% ipython --no-banner

In [1]: import numpy as np

In [2]: from numpy import linalg as LA

In [3]: np.set_printoptions(precision=2, suppress=True, linewidth=120, floatmode="fixed")

In [4]: rnd = lambda a: np.round(a, 2) + 0

In [5]: arr = np.tril(np.array([[0, 0, 1, 3, 0, 2, 2],
   ...:     [0, 2, 3, 1, 3, 1, 3],
   ...:     [0, 0, 2, 1, 3, 3, 3],
   ...:     [3, 3, 0, 3, 3, 0, 3],
   ...:     [1, 0, 0, 1, 0, 2, 0],
   ...:     [0, 2, 0, 2, 2, 0, 2],
   ...:     [0, 0, 0, 0, 3, 2, 0]]), -1) + np.eye(7, dtype=int)

In [6]: print(arr)
[[1 0 0 0 0 0 0]
 [0 1 0 0 0 0 0]
 [0 0 1 0 0 0 0]
 [3 3 0 1 0 0 0]
 [1 0 0 1 1 0 0]
 [0 2 0 2 2 1 0]
 [0 0 0 0 3 2 1]]

In [7]: cov = arr.T @ arr

In [8]: LA.matrix_rank(cov)
Out[8]: np.int64(7)

In [9]: cov
Out[9]: 
array([[11,  9,  0,  4,  1,  0,  0],
       [ 9, 14,  0,  7,  4,  2,  0],
       [ 0,  0,  1,  0,  0,  0,  0],
       [ 4,  7,  0,  6,  5,  2,  0],
       [ 1,  4,  0,  5, 14,  8,  3],
       [ 0,  2,  0,  2,  8,  5,  2],
       [ 0,  0,  0,  0,  3,  2,  1]])

In [10]: print(rnd(LA.eigvalsh(cov)[::-1]))
[28.71 16.72  3.71  1.80  1.00  0.05  0.01]

In [11]: np.trace(cov), (arr ** 2).sum()
Out[11]: (np.int64(52), np.int64(52))

In [12]: rnd(LA.svd(arr, compute_uv=False) ** 2)
Out[12]: array([28.71, 16.72,  3.71,  1.80,  1.00,  0.05,  0.01])

In [13]: arr @ arr
Out[13]: 
array([[ 1,  0,  0,  0,  0,  0,  0],
       [ 0,  1,  0,  0,  0,  0,  0],
       [ 0,  0,  1,  0,  0,  0,  0],
       [ 6,  6,  0,  1,  0,  0,  0],
       [ 5,  3,  0,  2,  1,  0,  0],
       [ 8, 10,  0,  6,  4,  1,  0],
       [ 3,  4,  0,  7, 10,  4,  1]])

In [14]: np.trace(arr)
Out[14]: np.int64(7)

In [15]: rnd(LA.det(arr))
Out[15]: np.float64(1.0)

In [16]: np.allclose(arr @ arr.T, arr.T @ arr)
Out[16]: False

In [17]: A = np.loadtxt("w.csv", delimiter=",")

In [18]: A
Out[18]: 
array([[-1.00,  3.00,  4.00,  8.00, -3.00,  3.00,  6.00,  4.00,  2.00],
       [-4.00,  0.00,  1.00,  5.00, -6.00,  0.00,  3.00,  1.00, -1.00],
       [-3.00,  1.00,  2.00,  6.00, -5.00,  1.00,  4.00,  2.00,  0.00]])

In [19]: def softmax(z):
    ...:     e = np.exp(z - z.max(axis=-1, keepdims=True))
    ...:     return e / e.sum(axis=-1, keepdims=True)
    ...: 

In [20]: softmax(A).sum(axis=1)
Out[20]: array([1.00, 1.00, 1.00])

In [21]: rnd(softmax(A[2] + 2))
Out[21]: array([0.00, 0.01, 0.02, 0.84, 0.00, 0.01, 0.11, 0.02, 0.00])

In [22]: att = A @ A.T / np.sqrt(9)

In [23]: rnd(softmax(att))
Out[23]: 
array([[1.00, 0.00, 0.00],
       [0.18, 0.48, 0.34],
       [0.99, 0.00, 0.00]])

In [24]: softmax(att).round(6).argmax(axis=1)
Out[24]: array([0, 1, 0])

In [25]: mat = np.load("sample9.npy")

In [26]: mat
Out[26]: 
array([[-3,  0, -3,  3,  2],
       [ 2, -2, -1, -2,  0],
       [ 2,  0, -1, -2, -2]])

In [27]: vec = np.array([1, 9, 3, 6, 8])

In [28]: print(mat @ np.eye(5)[0])
[-3.00  2.00  2.00]

In [29]: LA.norm(mat @ vec) <= LA.norm(mat, 2) * LA.norm(vec) + 1e-9
Out[29]: np.True_

In [30]: np.einsum("ij,j->i", mat, vec)
Out[30]: array([ 22, -31, -29])

In [31]: print(np.sign((mat @ vec).round(6)))
[ 1 -1 -1]

In [32]: (mat @ vec).argmax()
Out[32]: np.int64(0)

In [33]: other = np.array([[2, 2, 2], [1, 1, 1]])

In [34]: basis = np.kron(other, mat)

In [35]: LA.matrix_rank(basis)
Out[35]: np.int64(3)

In [36]: basis
Out[36]: 
array([[-6,  0, -6,  6,  4, -6,  0, -6,  6,  4, -6,  0, -6,  6,  4],
       [ 4, -4, -2, -4,  0,  4, -4, -2, -4,  0,  4, -4, -2, -4,  0],
       [ 4,  0, -2, -4, -4,  4,  0, -2, -4, -4,  4,  0, -2, -4, -4],
       [-3,  0, -3,  3,  2, -3,  0, -3,  3,  2, -3,  0, -3,  3,  2],
       [ 2, -2, -1, -2,  0,  2, -2, -1, -2,  0,  2, -2, -1, -2,  0],
       [ 2,  0, -1, -2, -2,  2,  0, -1, -2, -2,  2,  0, -1, -2, -2]])
